In [1]: import numpy as np

In [2]: import numpy.linalg as la

In [3]: np.set_printoptions(precision=2, suppress=True, linewidth=200, floatmode="fixed")

In [4]: A = np.load("out5.npy")

In [5]: print(A)
[[-1.31 -2.73  2.80  4.10  1.90  3.37 -2.19 -0.51]
 [-1.72  2.09 -1.00  1.11 -3.32  0.39 -0.40  2.68]
 [ 2.50  2.38 -3.50 -2.90  2.42 -1.98  4.92  0.51]
 [ 6.19 -2.99 -1.21 -4.02  0.99  4.20  3.21 -4.22]
 [ 1.88 -2.72  0.58  2.73  2.29  6.38  1.23 -0.92]
 [-4.89  0.29  2.58  3.74 -4.06 -0.08 -5.21  2.31]
 [ 0.88  2.38 -2.40 -2.21  2.15 -3.48  3.20  0.69]
 [ 2.82  1.20 -2.30 -5.39 -1.58 -2.78  2.09 -1.45]
 [ 4.12 -2.98 -0.39  0.29  1.43  6.99  2.41 -2.14]
 [ 4.72 -1.48 -1.69 -2.70  0.68  3.60  3.29 -2.31]
 [ 4.31  0.01 -2.69 -2.13  5.22  0.98  5.72 -1.27]
 [ 3.00  0.59 -1.77 -5.17  1.40 -3.79  2.58 -2.18]
 [-1.98 -0.61  2.38 -2.00 -2.60 -4.80 -4.41 -1.58]
 [ 4.41  1.22 -3.37 -6.05 -1.39 -1.33  3.82 -1.59]
 [-0.10  0.32 -0.71  1.70 -3.50  4.39 -0.12  1.70]
 [-2.21  1.80  0.47 -3.49 -5.21 -6.33 -3.51  0.00]
 [-2.59 -1.80  2.79  5.60  4.62  1.80 -1.58  0.57]
 [ 2.80 -4.18  1.88 -1.49 -2.80  4.64 -2.10 -3.79]
 [-0.50 -1.82  2.02  1.31  4.18 -1.03 -0.82 -1.52]
 [ 4.42  1.47 -4.28 -1.49  5.12  1.89  7.50  0.40]
 [ 0.61 -2.09  1.50 -0.35 -1.51  1.58 -1.89 -1.83]
 [ 4.03 -0.89 -1.64 -2.89  2.30  1.12  3.40 -2.18]
 [ 2.60  2.09 -3.71 -1.01  1.90  1.39  5.30  1.40]
 [-2.72  1.85  0.21  0.12 -4.57 -1.99 -2.60  1.89]
 [-1.71  0.25  1.31 -1.14  0.29 -4.92 -2.09 -0.67]
 [ 0.50 -1.77  1.69 -2.27 -1.01 -1.79 -2.30 -2.68]
 [ 3.29 -0.34 -1.49 -3.10  3.93 -1.42  3.50 -2.10]
 [ 0.31  2.41 -1.60 -5.09 -3.18 -5.77 -0.02 -0.30]
 [-3.19  0.01  2.16  1.37 -0.38 -3.02 -3.41  0.37]
 [ 0.40 -1.18  1.01  0.40  5.99 -2.03  1.01 -1.63]
 [ 4.71 -3.29 -0.29 -1.38  0.32  6.12  1.88 -3.11]
 [-6.47  2.10  2.29  3.18 -3.90 -4.08 -5.50  3.27]
 [ 3.13  0.29 -2.00 -3.34  0.92 -0.41  3.06 -1.27]
 [ 3.21 -3.60  0.61  1.21 -0.37  8.00  0.59 -1.98]
 [ 1.91 -3.01  1.53 -1.91 -4.22  3.20 -2.49 -2.87]
 [-2.82  4.15 -1.90  1.49  2.78 -4.72  2.13  3.80]
 [-0.69  0.61  0.11 -0.19  1.61 -2.47  0.06  0.05]
 [-3.70  0.02  1.87  5.00  0.21  1.31 -2.47  2.30]
 [ 0.77  2.69 -3.09 -0.48 -1.31  0.92  3.11  2.41]
 [-3.08  1.50  0.61  2.01 -0.46 -2.13 -1.60  2.10]
 [ 0.68 -2.39  1.29  1.53 -1.98  5.00 -1.46 -0.88]
 [ 1.50  0.55 -1.78  1.98  7.21  1.27  4.98  0.88]
 [ 4.59 -2.97 -0.11 -3.29  0.74  2.67  1.51 -3.99]
 [-1.04 -1.82  2.79 -1.63 -1.22 -3.31 -4.01 -2.53]
 [-3.73  0.01  1.92  5.02  0.22  1.32 -2.49  2.27]
 [-2.00 -4.20  5.20  0.60 -3.39  0.21 -7.20 -3.21]
 [-1.01  1.47 -0.20 -2.27 -0.86 -4.92 -0.79 -0.02]
 [ 4.69  2.10 -4.50 -5.34  1.51 -1.41  6.12 -0.68]]

In [6]: u, g = A[1], A[22]

In [7]: print(np.round(u @ u, 2))
28.08

In [8]: p = (u @ g) / (u @ u) * u

In [9]: print(g - p)
[ 2.50  2.21 -3.77 -0.94  1.71  1.41  5.28  1.56]

In [10]: print(np.round(la.norm(u + g) ** 2 + la.norm(u - g) ** 2, 2))
179.16

In [11]: print(la.matrix_rank(np.outer(u, g)))
1

In [12]: print(round((g - p) @ u, 2))
0.0
